$ python -q
>>> import numpy as np
>>> from numpy import linalg as LA
>>> np.set_printoptions(suppress=True, linewidth=120)
>>> W0 = np.load("test16.npy")
>>> W0
array([[-2, -3,  3,  0,  3,  1, -1],
       [ 2, -3,  2,  2,  2, -2, -1],
       [-3,  1,  0,  2,  3,  3,  0],
       [ 2, -1, -3,  2,  2, -1,  0],
       [-1,  1,  1,  2, -3, -1, -2],
       [ 1,  1,  2,  1,  3,  2, -1],
       [-3,  0,  1,  2,  2,  3, -3]])
>>> round(float(LA.norm(W0, 2) / LA.norm(W0)), 2)
0.67
>>> LA.cond(W0) > 100
np.False_
>>> [round(float(x), 2) for x in LA.svd(W0, compute_uv=False)[:3]]
[9.41, 6.74, 5.32]
>>> B = W0[0, 0] * W0[1:] - np.outer(W0[1:, 0], W0[0])
>>> B
array([[  0,  12, -10,  -4, -10,   2,   4],
       [  0, -11,   9,  -4,   3,  -3,  -3],
       [  0,   8,   0,  -4, -10,   0,   2],
       [  0,  -5,   1,  -4,   9,   3,   3],
       [  0,   1,  -7,  -2,  -9,  -5,   3],
       [  0,  -9,   7,  -4,   5,  -3,   3]])
>>> np.flatnonzero(~B.round(6).any(axis=1))
array([], dtype=int64)
>>> LA.matrix_rank(B), LA.matrix_rank(W0)
(np.int64(6), np.int64(7))
>>> rng = np.random.default_rng(339678)
>>> B = W0 + rng.integers(-2, 3, (7, 6)) @ rng.integers(-2, 3, (6, 7))
>>> B
array([[ -4,   3,  11, -11,   4,   0,   3],
       [ -2,  -2,  -6,   0,  -4,  -1,  -3],
       [ -8,  -1, -13,  14,   0,   3,  -3],
       [  0,   4,  -2,  -5,   1,  -4,   1],
       [-13,   1,   1,   1,  -7,  -8,   4],
       [  7,  -5,   2,   3,   6,   8,  -3],
       [ -6,  -2, -11,   7,  -4,   5,  -7]])
>>> np.round(LA.svd(B - W0, compute_uv=False), 2) + 0
array([28.97, 20.73, 10.88,  5.65,  2.55,  1.49,  0.  ])
>>> np.abs(B - W0).sum(axis=1)
array([33, 24, 38, 20, 30, 25, 34])
>>> LA.matrix_rank(B - W0, tol=1e-8)
np.int64(6)
>>> B = np.array([[-2, -1, 2, 0, -2, -2, 1, -1, 0, -1, 2],
...     [0, 0, -2, -1, 2, 0, -1, 0, 0, -2, -1],
...     [1, 0, 2, 0, 2, 2, 2, 1, 2, -1, 2],
...     [2, 1, 1, 0, 1, 1, -2, 2, -1, 2, 1],
...     [-2, 2, -1, 0, 0, -2, 2, -2, 1, 2, 2],
...     [1, 1, 2, -1, -2, 0, 0, 0, -1, -1, 0],
...     [-2, 2, -1, -2, 1, -1, 2, -1, 0, -2, -2],
...     [0, 1, 0, 1, 2, 1, 1, 0, 1, 1, 0],
...     [2, -1, 0, -1, -2, -1, -1, 0, -1, 1, 0],
...     [1, 1, 2, -1, -1, -2, -2, -2, -2, 2, 1],
...     [-1, -1, 1, -1, -1, 0, 1, 2, -2, -2, 2]])
>>> K = np.tril(B)
>>> K
array([[-2,  0,  0,  0,  0,  0,  0,  0,  0,  0,  0],
       [ 0,  0,  0,  0,  0,  0,  0,  0,  0,  0,  0],
       [ 1,  0,  2,  0,  0,  0,  0,  0,  0,  0,  0],
       [ 2,  1,  1,  0,  0,  0,  0,  0,  0,  0,  0],
       [-2,  2, -1,  0,  0,  0,  0,  0,  0,  0,  0],
       [ 1,  1,  2, -1, -2,  0,  0,  0,  0,  0,  0],
       [-2,  2, -1, -2,  1, -1,  2,  0,  0,  0,  0],
       [ 0,  1,  0,  1,  2,  1,  1,  0,  0,  0,  0],
       [ 2, -1,  0, -1, -2, -1, -1,  0, -1,  0,  0],
       [ 1,  1,  2, -1, -1, -2, -2, -2, -2,  2,  0],
       [-1, -1,  1, -1, -1,  0,  1,  2, -2, -2,  2]])
>>> rk = LA.matrix_rank(K)
>>> rk
np.int64(9)
>>> N = LA.svd(K)[2][rk:].T
>>> np.round(K @ N, 2) + 0
array([[0., 0.],
       [0., 0.],
       [0., 0.],
       [0., 0.],
       [0., 0.],
       [0., 0.],
       [0., 0.],
       [0., 0.],
       [0., 0.],
       [0., 0.],
       [0., 0.]])
>>> [int(LA.matrix_rank(np.delete(K, i, axis=0))) for i in range(11)]
[9, 9, 9, 9, 9, 8, 8, 8, 8, 8, 8]
>>> np.round(N @ N.T, 2) + 0
array([[ 0.  ,  0.  ,  0.  ,  0.  ,  0.  ,  0.  ,  0.  ,  0.  ,  0.  ,  0.  ,  0.  ],
       [ 0.  ,  0.  ,  0.  ,  0.  ,  0.  ,  0.  ,  0.  ,  0.  ,  0.  ,  0.  ,  0.  ],
       [ 0.  ,  0.  ,  0.  ,  0.  ,  0.  ,  0.  ,  0.  ,  0.  ,  0.  ,  0.  ,  0.  ],
       [ 0.  ,  0.  ,  0.  ,  0.37, -0.19, -0.31,  0.31, -0.05,  0.  ,  0.05,  0.03],
       [ 0.  ,  0.  ,  0.  , -0.19,  0.09,  0.16, -0.16,  0.02,  0.  , -0.02, -0.02],
       [ 0.  ,  0.  ,  0.  , -0.31,  0.16,  0.26, -0.26,  0.04,  0.  , -0.04, -0.03],
       [ 0.  ,  0.  ,  0.  ,  0.31, -0.16, -0.26,  0.26, -0.04,  0.  ,  0.04,  0.03],
       [ 0.  ,  0.  ,  0.  , -0.05,  0.02,  0.04, -0.04,  0.51,  0.  ,  0.49,  0.  ],
       [ 0.  ,  0.  ,  0.  ,  0.  ,  0.  ,  0.  ,  0.  ,  0.  ,  0.  ,  0.  ,  0.  ],
       [ 0.  ,  0.  ,  0.  ,  0.05, -0.02, -0.04,  0.04,  0.49,  0.  ,  0.51,  0.  ],
       [ 0.  ,  0.  ,  0.  ,  0.03, -0.02, -0.03,  0.03,  0.  ,  0.  ,  0.  ,  0.  ]])
>>> [int(LA.matrix_rank(K[:i])) for i in range(1, len(K) + 1)]
[1, 1, 2, 3, 3, 4, 5, 6, 7, 8, 9]
>>> np.allclose(K @ N, 0)
True
>>> LA.cond(K) > 100
np.True_
>>> arr = np.load("data.npy")
>>> arr
array([[1., 5., 0., 0., 0., 0., 0., 0., 0.],
       [5., 3., 5., 0., 0., 0., 0., 0., 0.],
       [0., 5., 0., 5., 0., 0., 0., 0., 0.],
       [0., 0., 5., 2., 5., 0., 0., 0., 0.],
       [0., 0., 0., 5., 0., 5., 0., 0., 0.],
       [0., 0., 0., 0., 5., 3., 5., 0., 0.],
       [0., 0., 0., 0., 0., 5., 2., 5., 0.],
       [0., 0., 0., 0., 0., 0., 5., 1., 5.],
       [0., 0., 0., 0., 0., 0., 0., 5., 0.]])
>>> # equal to its transpose
>>> t = np.radians(36)
>>> R = np.eye(9)
>>> R[5, 5] = R[7, 7] = np.cos(t)
>>> R[5, 7], R[7, 5] = -np.sin(t), np.sin(t)
>>> R.round(2)
array([[ 1.  ,  0.  ,  0.  ,  0.  ,  0.  ,  0.  ,  0.  ,  0.  ,  0.  ],
       [ 0.  ,  1.  ,  0.  ,  0.  ,  0.  ,  0.  ,  0.  ,  0.  ,  0.  ],
       [ 0.  ,  0.  ,  1.  ,  0.  ,  0.  ,  0.  ,  0.  ,  0.  ,  0.  ],
       [ 0.  ,  0.  ,  0.  ,  1.  ,  0.  ,  0.  ,  0.  ,  0.  ,  0.  ],
       [ 0.  ,  0.  ,  0.  ,  0.  ,  1.  ,  0.  ,  0.  ,  0.  ,  0.  ],
       [ 0.  ,  0.  ,  0.  ,  0.  ,  0.  ,  0.81,  0.  , -0.59,  0.  ],
       [ 0.  ,  0.  ,  0.  ,  0.  ,  0.  ,  0.  ,  1.  ,  0.  ,  0.  ],
       [ 0.  ,  0.  ,  0.  ,  0.  ,  0.  ,  0.59,  0.  ,  0.81,  0.  ],
       [ 0.  ,  0.  ,  0.  ,  0.  ,  0.  ,  0.  ,  0.  ,  0.  ,  1.  ]])
>>> B = arr @ R.T
>>> np.allclose(LA.norm(arr, axis=1), LA.norm(B, axis=1))
True
